% python3 -q
>>> import numpy as np
>>> from numpy import linalg as LA
>>> np.set_printoptions(suppress=True, linewidth=200)
>>> E = np.load("w.npy")
>>> E
array([[ 1.05 ,  1.023,  3.076],
       [ 1.03 ,  0.877,  2.987],
       [ 1.09 ,  0.914,  3.02 ],
       [ 1.004,  0.874,  3.075],
       [ 0.946,  1.064,  2.915],
       [ 1.091,  1.034,  2.949],
       [ 1.944,  2.939,  2.999],
       [ 2.087,  2.985,  3.043],
       [ 2.017,  2.965,  2.966],
       [ 1.969,  2.99 ,  2.904],
       [ 1.878,  2.988,  2.98 ],
       [ 1.997,  3.068,  3.08 ],
       [ 1.084,  0.027,  0.968],
       [ 1.011, -0.025,  0.956],
       [ 1.015, -0.082,  0.991],
       [ 1.047, -0.003,  1.03 ],
       [ 0.976, -0.083,  0.96 ],
       [ 0.986,  0.012,  1.   ]])
>>> x0 = np.array([2, 0, 2])
>>> y = E @ x0
>>> c, lr = np.zeros(3), 1 / LA.norm(E, 2) ** 2
>>> for i in range(30):
...     c -= lr * E.T @ (E @ c - y)
...     if i % 5 == 0: print(i, round(LA.norm(E @ c - y), 3))
... 
0 3.954
5 3.163
10 2.575
15 2.138
20 1.812
25 1.567
>>> c.round(3)
array([1.333, 0.349, 2.131])
>>> np.round(LA.cond(E), 3)
np.float64(8.372)
>>> def softmax(z):
...     e = np.exp(z - z.max(axis=-1, keepdims=True))
...     return e / e.sum(axis=-1, keepdims=True)
... 
>>> np.round(softmax(10 * E[12]), 3) + 0
array([0.761, 0.   , 0.239])
>>> np.round(softmax(E[12] + -2), 3)
array([0.447, 0.155, 0.398])
>>> np.round(softmax(E[12]), 3)
array([0.447, 0.155, 0.398])
>>> S = E @ E.T / np.sqrt(3)
>>> softmax(S).round(6).argmax(axis=1)
array([11, 11, 11, 11, 11, 11, 11, 11, 11, 11, 11, 11,  7,  7,  7,  7,  7,  7])
>>> G = np.cov(E, rowvar=False)
>>> np.round(E.std(axis=0), 3)
array([0.453, 1.256, 0.951])
>>> G.shape
(3, 3)
>>> np.round(np.corrcoef(E.T), 3)
array([[1.   , 0.944, 0.507],
       [0.944, 1.   , 0.748],
       [0.507, 0.748, 1.   ]])
>>> x0 = np.array([8, 8, 3])
>>> h1 = np.maximum(E @ x0, 0)
>>> np.flatnonzero(h1 > 1e-9)
array([ 0,  1,  2,  3,  4,  5,  6,  7,  8,  9, 10, 11, 12, 13, 14, 15, 16, 17])
>>> E * (h1 > 1e-9)[:, None]
array([[ 1.05 ,  1.023,  3.076],
       [ 1.03 ,  0.877,  2.987],
       [ 1.09 ,  0.914,  3.02 ],
       [ 1.004,  0.874,  3.075],
       [ 0.946,  1.064,  2.915],
       [ 1.091,  1.034,  2.949],
       [ 1.944,  2.939,  2.999],
       [ 2.087,  2.985,  3.043],
       [ 2.017,  2.965,  2.966],
       [ 1.969,  2.99 ,  2.904],
       [ 1.878,  2.988,  2.98 ],
       [ 1.997,  3.068,  3.08 ],
       [ 1.084,  0.027,  0.968],
       [ 1.011, -0.025,  0.956],
       [ 1.015, -0.082,  0.991],
       [ 1.047, -0.003,  1.03 ],
       [ 0.976, -0.083,  0.96 ],
       [ 0.986,  0.012,  1.   ]])
